% ipython --no-banner

In [1]: import numpy as np

In [2]: from numpy import linalg as LA

In [3]: np.set_printoptions(precision=2, suppress=True, linewidth=160)

In [4]: rd = lambda a: np.round(a, 2) + 0

In [5]: W0 = np.load("m.npy")

In [6]: rd(W0)
Out[6]: 
array([[-1.44,  2.28, -1.32],
       [-1.64,  0.4 ,  2.48],
       [ 2.06,  1.91,  1.06]])

In [7]: rd(LA.pinv(W0))
Out[7]: 
array([[-0.16, -0.18,  0.23],
       [ 0.25,  0.04,  0.21],
       [-0.15,  0.28,  0.12]])

In [8]: rd(W0 @ W0.T)
Out[8]: 
array([[9., 0., 0.],
       [0., 9., 0.],
       [0., 0., 9.]])

In [9]: rd(LA.svd(W0, compute_uv=False))
Out[9]: array([3., 3., 3.])

In [10]: rd(LA.norm(W0, 2))
Out[10]: np.float64(3.0)

In [11]: rd(LA.norm(W0, axis=1))
Out[11]: array([3., 3., 3.])

In [12]: rd(W0[0] @ W0[1])
Out[12]: np.float64(0.0)

In [13]: rd(LA.norm(W0, axis=0))
Out[13]: array([3., 3., 3.])

In [14]: F = np.array([[0, -2, 2, 1], [2, 2, 2, 0], [0, -2, 0, -1], [0, -2, 1, 2]])

In [15]: Uu, sigma, VT = LA.svd(F, full_matrices=False)

In [16]: np.allclose(Uu * sigma @ VT, F)
Out[16]: True

In [17]: np.abs(Uu[:, 0]).round(6).argmax()
Out[17]: np.int64(3)

In [18]: rd(VT @ VT.T)
Out[18]: 
array([[1., 0., 0., 0.],
       [0., 1., 0., 0.],
       [0., 0., 1., 0.],
       [0., 0., 0., 1.]])

In [19]: rd(Uu.T @ F @ VT.T)
Out[19]: 
array([[4.35, 0.  , 0.  , 0.  ],
       [0.  , 3.54, 0.  , 0.  ],
       [0.  , 0.  , 1.8 , 0.  ],
       [0.  , 0.  , 0.  , 0.58]])

In [20]: q, V = LA.qr(F[:, :1])[0], LA.qr(F[:, 1:])[0]

In [21]: sigma = LA.svd(q.T @ V, compute_uv=False)

In [22]: rd(LA.norm(q @ q.T - V @ V.T, 2))
Out[22]: np.float64(1.0)

In [23]: rd(np.degrees(np.arccos(sigma.clip(0, 1))))
Out[23]: array([20.88])

In [24]: q, r_ = LA.qr(F)

In [25]: rd(q @ r_)
Out[25]: 
array([[ 0., -2.,  2.,  1.],
       [ 2.,  2.,  2.,  0.],
       [ 0., -2.,  0., -1.],
       [ 0., -2.,  1.,  2.]])

In [26]: rd(r_)
Out[26]: 
array([[-2.  , -2.  , -2.  ,  0.  ],
       [ 0.  , -3.46,  1.73,  1.15],
       [ 0.  ,  0.  ,  1.41,  1.41],
       [ 0.  ,  0.  ,  0.  ,  1.63]])

In [27]: q.shape, r_.shape
Out[27]: ((4, 4), (4, 4))

In [28]: A = np.load("sample11.npy")

In [29]: A
Out[29]: 
array([[ 1,  0],
       [-5,  1]])

In [30]: Uu, sigma, VT = LA.svd(A)

In [31]: rd(sigma)
Out[31]: array([5.19, 0.19])

In [32]: M2 = Uu[:, :1] @ np.diag(sigma[:1]) @ VT[:1]

In [33]: rd(LA.norm(A - M2, 2)), rd(sigma[1])
Out[33]: (np.float64(0.19), np.float64(0.19))

In [34]: LA.matrix_rank(M2)
Out[34]: np.int64(1)

In [35]: rd(M2)
Out[35]: 
array([[ 0.96, -0.19],
       [-5.01,  0.96]])

In [36]: LA.matrix_rank(A, rtol=0.05)
Out[36]: np.int64(1)

In [37]: rd(np.abs(A - M2).max())
Out[37]: np.float64(0.19)

In [38]: M = np.load("dump.npy")

In [39]: M
Out[39]: 
array([[ 1, -2,  4],
       [ 1, -1,  1],
       [ 1,  0,  0]])

In [40]: w, V = LA.eig(M)

In [41]: rd(np.sort(LA.eigvals(M.T)))
Out[41]: array([-1., -1.,  2.])

In [42]: np.einsum("ii->", M)
Out[42]: np.int64(0)

In [43]: rd(LA.det(M[::-1]))
Out[43]: np.float64(-2.0)

In [44]: np.kron(np.eye(2, dtype=int), M)
Out[44]: 
array([[ 1, -2,  4,  0,  0,  0],
       [ 1, -1,  1,  0,  0,  0],
       [ 1,  0,  0,  0,  0,  0],
       [ 0,  0,  0,  1, -2,  4],
       [ 0,  0,  0,  1, -1,  1],
       [ 0,  0,  0,  1,  0,  0]])

In [45]: rd(LA.eigvals(M).sum().real)
Out[45]: np.float64(0.0)

In [46]: M2 = np.array([[0, 3], [-3, 4], [1, 5]])

In [47]: M2 @ M
---------------------------------------------------------------------------
ValueError                                Traceback (most recent call last)
Cell In[47], line 1
----> 1 M2 @ M

ValueError: matmul: Input operand 1 has a mismatch in its core dimension 0, with gufunc signature (n?,k),(k,m?)->(n?,m?) (size 3 is different from 2)

In [48]: np.einsum("ik,kj->ji", M, M2)
Out[48]: 
array([[10,  4,  0],
       [15,  4,  3]])

In [49]: np.vstack([M, M2.T]).shape
Out[49]: (5, 3)

In [50]: f = np.array([3, -1, 3])

In [51]: np.cross(M[1, :3], M[2, :3])
Out[51]: array([0, 1, 1])

In [52]: np.convolve(M[1], f)
Out[52]: array([ 3, -4,  7, -4,  3])

In [53]: np.polyval(f, M[1])
Out[53]: array([5, 7, 5])

In [54]: rng = np.random.default_rng(1727)

In [55]: labels = rng.permutation(3)

In [56]: labels
Out[56]: array([1, 0, 2])

In [57]: M2 = M[labels][:, labels]

In [58]: np.allclose(M2, M)
Out[58]: False

In [59]: np.trace(M2)
Out[59]: np.int64(0)

In [60]: M2
Out[60]: 
array([[-1,  1,  1],
       [-2,  1,  4],
       [ 0,  1,  0]])

In [61]: rd(np.sort(np.abs(LA.eigvals(M2))))
Out[61]: array([1., 1., 2.])

In [62]: rd(LA.det(M2)), rd(LA.det(M[labels]))
Out[62]: (np.float64(2.0), np.float64(-2.0))

In [63]: m1 = np.array([[1.0, 0.2, 0.04], [0.2, 1.0, 0.2], [0.04, 0.2, 1.0]])

In [64]: m1
Out[64]: 
array([[1.  , 0.2 , 0.04],
       [0.2 , 1.  , 0.2 ],
       [0.04, 0.2 , 1.  ]])

In [65]: # symmetric

In [66]: labels = rng.permutation(3)

In [67]: M2 = m1[:, labels] * rng.choice([-1, 1], 3)

In [68]: M2
Out[68]: 
array([[-0.2 , -1.  , -0.04],
       [-1.  , -0.2 , -0.2 ],
       [-0.2 , -0.04, -1.  ]])

In [69]: Uu, _, VT = LA.svd(m1.T @ M2)

In [70]: rd(Uu @ VT)
Out[70]: 
array([[ 0., -1.,  0.],
       [-1.,  0.,  0.],
       [ 0.,  0., -1.]])

In [71]: labels
Out[71]: array([1, 0, 2])

In [72]: w, V = LA.eigh(m1)

In [73]: (w > 1e-8).sum(), (w < -1e-8).sum()
Out[73]: (np.int64(3), np.int64(0))

In [74]: rd(V.T @ V)
Out[74]: 
array([[1., 0., 0.],
       [0., 1., 0.],
       [0., 0., 1.]])

In [75]: np.unique(w.round(6) + 0, return_counts=True)[1]
Out[75]: array([1, 1, 1])

In [76]: rd(LA.eigvalsh(m1 @ m1))
Out[76]: array([0.54, 0.92, 1.7 ])

In [77]: rd(V @ np.diag(w) @ V.T)
Out[77]: 
array([[1.  , 0.2 , 0.04],
       [0.2 , 1.  , 0.2 ],
       [0.04, 0.2 , 1.  ]])

In [78]: np.abs(V[:, -1]).round(6).argmax()
Out[78]: np.int64(1)

In [79]: rd(LA.eigvalsh(m1 + 5 * np.eye(3)))
Out[79]: array([5.74, 5.96, 6.3 ])

In [80]: data = np.array([[86.0, 45.0, -54.0, -45.0],
    ...:     [45.0, 30.0, -30.0, -25.0],
    ...:     [-54.0, -30.0, 41.0, 30.0],
    ...:     [-45.0, -25.0, 30.0, 30.0]])

In [81]: q, r_ = LA.qr(data)

In [82]: np.allclose(r_.T @ r_, data.T @ data)
Out[82]: True

In [83]: np.trace(q @ q.T)
Out[83]: np.float64(4.0)

In [84]: rd(np.abs(np.diag(r_)))
Out[84]: array([119.84,   5.72,   5.79,   5.42])

In [85]: rd(q @ r_)
Out[85]: 
array([[ 86.,  45., -54., -45.],
       [ 45.,  30., -30., -25.],
       [-54., -30.,  41.,  30.],
       [-45., -25.,  30.,  30.]])

In [86]: rd(q.T @ q)
Out[86]: 
array([[1., 0., 0., 0.],
       [0., 1., 0., 0.],
       [0., 0., 1., 0.],
       [0., 0., 0., 1.]])

In [87]: M2 = np.array([[8, 5, 5, 7], [8, 8, 5, 5]])

In [88]: X = M2.T @ M2

In [89]: X
Out[89]: 
array([[128, 104,  80,  96],
       [104,  89,  65,  75],
       [ 80,  65,  50,  60],
       [ 96,  75,  60,  74]])

In [90]: # rows and columns are dependent

In [91]: rd(LA.norm(X, 2) / LA.norm(X))
Out[91]: np.float64(1.0)

In [92]: LA.cond(X) > 100
Out[92]: np.True_

In [93]: G = F.T @ F

In [94]: np.diag(G)
Out[94]: array([ 4, 16,  9,  6])

In [95]: (F @ F.T).shape
Out[95]: (4, 4)

In [96]: w, V = LA.eigh(X)

In [97]: x0 = np.array([0, -3, -1, -5])

In [98]: rd(V * np.abs(w) @ V.T)
Out[98]: 
array([[128., 104.,  80.,  96.],
       [104.,  89.,  65.,  75.],
       [ 80.,  65.,  50.,  60.],
       [ 96.,  75.,  60.,  74.]])

In [99]: rd(LA.eigvalsh(X[1:, 1:]))
Out[99]: array([  0.  ,   6.22, 206.78])

In [100]: feats = np.load("x.npy")

In [101]: feats
Out[101]: 
array([[2, 0],
       [2, 2]])

In [102]: w, V = LA.eig(feats)

In [103]: rd(np.sort(LA.eigvals(feats @ feats)))
Out[103]: array([4., 4.])

In [104]: rd(np.sort(LA.eigvals(LA.inv(feats))))
Out[104]: array([0.5, 0.5])

In [105]: feats @ V[:, 0] - w[0] * V[:, 0]
Out[105]: array([0., 0.])

In [106]: w
Out[106]: array([2., 2.])

In [107]: labels = rng.permutation(2)

In [108]: labels
Out[108]: array([0, 1])

In [109]: M2 = feats[labels][:, labels]

In [110]: np.diag(M2)
Out[110]: array([2, 2])

In [111]: np.trace(M2)
Out[111]: np.int64(4)

In [112]: rd(LA.det(M2)), rd(LA.det(feats[labels]))
Out[112]: (np.float64(4.0), np.float64(4.0))

In [113]: M2 = np.array([[4, 7, 8], [4, 9, 3]])

In [114]: M2.T @ feats.T
Out[114]: 
array([[ 8, 16],
       [14, 32],
       [16, 22]])

In [115]: LA.matrix_rank(np.vstack([feats, M2.T]))
Out[115]: np.int64(2)

In [116]: LA.matrix_rank(feats @ M2)
Out[116]: np.int64(2)

In [117]: np.einsum("ik,kj->ij", feats, M2)
Out[117]: 
array([[ 8, 14, 16],
       [16, 32, 22]])

In [118]: np.einsum("ij->j", feats)
Out[118]: array([4, 2])

In [119]: feats @ M2
Out[119]: 
array([[ 8, 14, 16],
       [16, 32, 22]])

In [120]: M2 @ feats
---------------------------------------------------------------------------
ValueError                                Traceback (most recent call last)
Cell In[120], line 1
----> 1 M2 @ feats

ValueError: matmul: Input operand 1 has a mismatch in its core dimension 0, with gufunc signature (n?,k),(k,m?)->(n?,m?) (size 2 is different from 3)

In [121]: np.einsum("ik,kj->ji", feats, M2)
Out[121]: 
array([[ 8, 16],
       [14, 32],
       [16, 22]])

In [122]: M2 = feats / LA.norm(feats, axis=1, keepdims=True)

In [123]: G = M2 @ M2.T

In [124]: np.argwhere(np.triu(np.abs(G) > 0.95, 1))
Out[124]: array([], shape=(0, 2), dtype=int64)

In [125]: rd(LA.norm(M2, axis=1))
Out[125]: array([1., 1.])

In [126]: rd(np.degrees(np.arccos(np.clip(G[1, 0], -1, 1))))
Out[126]: np.float64(45.0)
